In [1]: import numpy as np

In [2]: np.set_printoptions(precision=3, suppress=True, linewidth=100, floatmode="fixed")

In [3]: def rnd(a):
   ...:     return np.round(a, 3) + 0
   ...: 

In [4]: arr = np.array([[0, 0, 0, 0, 1, 0],
   ...:     [1, 0, 0, 0, 0, 0],
   ...:     [0, 0, 0, 0, 0, 1],
   ...:     [0, 0, 0, 1, 0, 0],
   ...:     [0, 1, 0, 0, 0, 0],
   ...:     [0, 0, 1, 0, 0, 0]])

In [5]: # orthonormal columns

In [6]: rnd(np.linalg.pinv(arr))
Out[6]: 
array([[0.000, 1.000, 0.000, 0.000, 0.000, 0.000],
       [0.000, 0.000, 0.000, 0.000, 1.000, 0.000],
       [0.000, 0.000, 0.000, 0.000, 0.000, 1.000],
       [0.000, 0.000, 0.000, 1.000, 0.000, 0.000],
       [1.000, 0.000, 0.000, 0.000, 0.000, 0.000],
       [0.000, 0.000, 1.000, 0.000, 0.000, 0.000]])

In [7]: rnd(np.linalg.norm(arr, axis=0))
Out[7]: array([1.000, 1.000, 1.000, 1.000, 1.000, 1.000])

In [8]: arr[:, 0] @ arr[:, 5]
Out[8]: np.int64(0)

In [9]: rnd(np.linalg.svd(arr, compute_uv=False))
Out[9]: array([1.000, 1.000, 1.000, 1.000, 1.000, 1.000])

In [10]: arr @ arr.T
Out[10]: 
array([[1, 0, 0, 0, 0, 0],
       [0, 1, 0, 0, 0, 0],
       [0, 0, 1, 0, 0, 0],
       [0, 0, 0, 1, 0, 0],
       [0, 0, 0, 0, 1, 0],
       [0, 0, 0, 0, 0, 1]])

In [11]: f = np.array([5, -2, 2])

In [12]: np.array([np.convolve(row, f, "same") for row in arr])
Out[12]: 
array([[ 0,  0,  0,  5, -2,  2],
       [-2,  2,  0,  0,  0,  0],
       [ 0,  0,  0,  0,  5, -2],
       [ 0,  0,  5, -2,  2,  0],
       [ 5, -2,  2,  0,  0,  0],
       [ 0,  5, -2,  2,  0,  0]])
